>>> import numpy as np
>>> import numpy.linalg as la
>>> np.set_printoptions(precision=2, suppress=True, linewidth=200, sign=" ")
>>> def rnd(a):
...     return np.round(a, 2) + 0
... 
>>> K = np.loadtxt("x.csv", delimiter=",")
>>> K
array([[  1.91,   6.75,   6.58,   6.  ,   0.41,  -8.75],
       [  4.72,  -2.14,   4.13,  10.18,  -1.01,  -5.77],
       [ -1.35,  -3.74,  -1.67,   4.33,  -4.85,   3.45],
       [  1.94,  -3.87,   1.11,   7.16,  -3.12,  -1.12],
       [  3.21,  -9.12,  -3.51,   3.55,  -0.57,   3.  ],
       [  1.61, -12.56,  -4.7 ,   8.45,  -5.37,   6.88],
       [ -1.57,  12.44,   8.3 ,   6.08,  -3.89,  -7.92]])
>>> r0, g = K[3], K[2]
>>> rnd(r0 @ g)
np.float64(52.27)
>>> rnd(r0 @ r0)
np.float64(82.23)
>>> p = (r0 @ g) / (r0 @ r0) * r0
>>> rnd((g - p) @ r0)
np.float64(0.0)
>>> rnd(p)
array([ 1.23, -2.46,  0.71,  4.55, -1.98, -0.71])
>>> la.matrix_rank(np.outer(r0, g))
np.int64(1)
>>> Y = np.array([[1, 2, 2],
...     [-2, 2, -1],
...     [-2, -2, -1],
...     [2, -1, 0],
...     [-1, 2, 2],
...     [-2, -2, 2]])
>>> la.matrix_rank(K @ Y)
np.int64(3)
>>> Y @ K
Traceback (most recent call last):
  File "<python-input-15>", line 1, in <module>
    Y @ K
    ~~^~~
ValueError: matmul: Input operand 1 has a mismatch in its core dimension 0, with gufunc signature (n?,k),(k,m?)->(n?,m?) (size 7 is different from 3)
>>> U, sv, Vh = la.svd(K)
>>> np.argmax(sv[:-1] / (sv[1:] + 1e-6)) + 1
np.int64(3)
>>> rnd(sv)
array([ 28.32,  21.5 ,   8.69,   0.79,   0.61,   0.43])
>>> Y = U[:, :3] @ np.diag(sv[:3]) @ Vh[:3]
>>> rnd(la.norm(K - Y, 2)), rnd(sv[3])
(np.float64(0.79), np.float64(0.79))
>>> la.matrix_rank(Y)
np.int64(3)
>>> P = K @ la.solve(K.T @ K, K.T)
>>> rnd(P @ K[:, 3])
array([  6.  ,  10.18,   4.33,   7.16,   3.55,   8.45,   6.08])
>>> X = np.array([[-2, 0, 0, 0, 0, 0],
...     [2, -1, 0, 0, 0, 0],
...     [1, -1, 3, 0, 0, 0],
...     [3, -2, 0, -3, 0, 0],
...     [-3, 3, 2, -2, 0, 0],
...     [-2, -1, -3, -2, 2, 3]])
>>> # null space of dimension 1
>>> rk = la.matrix_rank(X)
>>> rk
np.int64(5)
>>> null = la.svd(X)[2][rk:].T
>>> rnd(null @ null.T)
array([[ 0.  ,  0.  ,  0.  ,  0.  ,  0.  ,  0.  ],
       [ 0.  ,  0.  ,  0.  ,  0.  ,  0.  ,  0.  ],
       [ 0.  ,  0.  ,  0.  ,  0.  ,  0.  ,  0.  ],
       [ 0.  ,  0.  ,  0.  ,  0.  ,  0.  ,  0.  ],
       [ 0.  ,  0.  ,  0.  ,  0.  ,  0.69, -0.46],
       [ 0.  ,  0.  ,  0.  ,  0.  , -0.46,  0.31]])
>>> null.shape
(6, 1)
>>> rnd(X @ null)
array([[ 0.],
       [ 0.],
       [ 0.],
       [ 0.],
       [ 0.],
       [ 0.]])
>>> [int(la.matrix_rank(X[:, :j + 1])) for j in range(6)]
[1, 2, 3, 4, 5, 5]
>>> rnd(la.det(X))
np.float64(0.0)
>>> (X + X.T) / 2
array([[-2. ,  1. ,  0.5,  1.5, -1.5, -1. ],
       [ 1. , -1. , -0.5, -1. ,  1.5, -0.5],
       [ 0.5, -0.5,  3. ,  0. ,  1. , -1.5],
       [ 1.5, -1. ,  0. , -3. , -1. , -1. ],
       [-1.5,  1.5,  1. , -1. ,  0. ,  1. ],
       [-1. , -0.5, -1.5, -1. ,  1. ,  3. ]])
>>> np.allclose(X @ X.T, X.T @ X)
False
>>> rnd(np.abs(la.eigvals(X)).max())
np.float64(3.0)
>>> la.determinant(X)
Traceback (most recent call last):
  File "<python-input-37>", line 1, in <module>
    la.determinant(X)
    ^^^^^^^^^^^^^^
AttributeError: module 'numpy.linalg' has no attribute 'determinant'
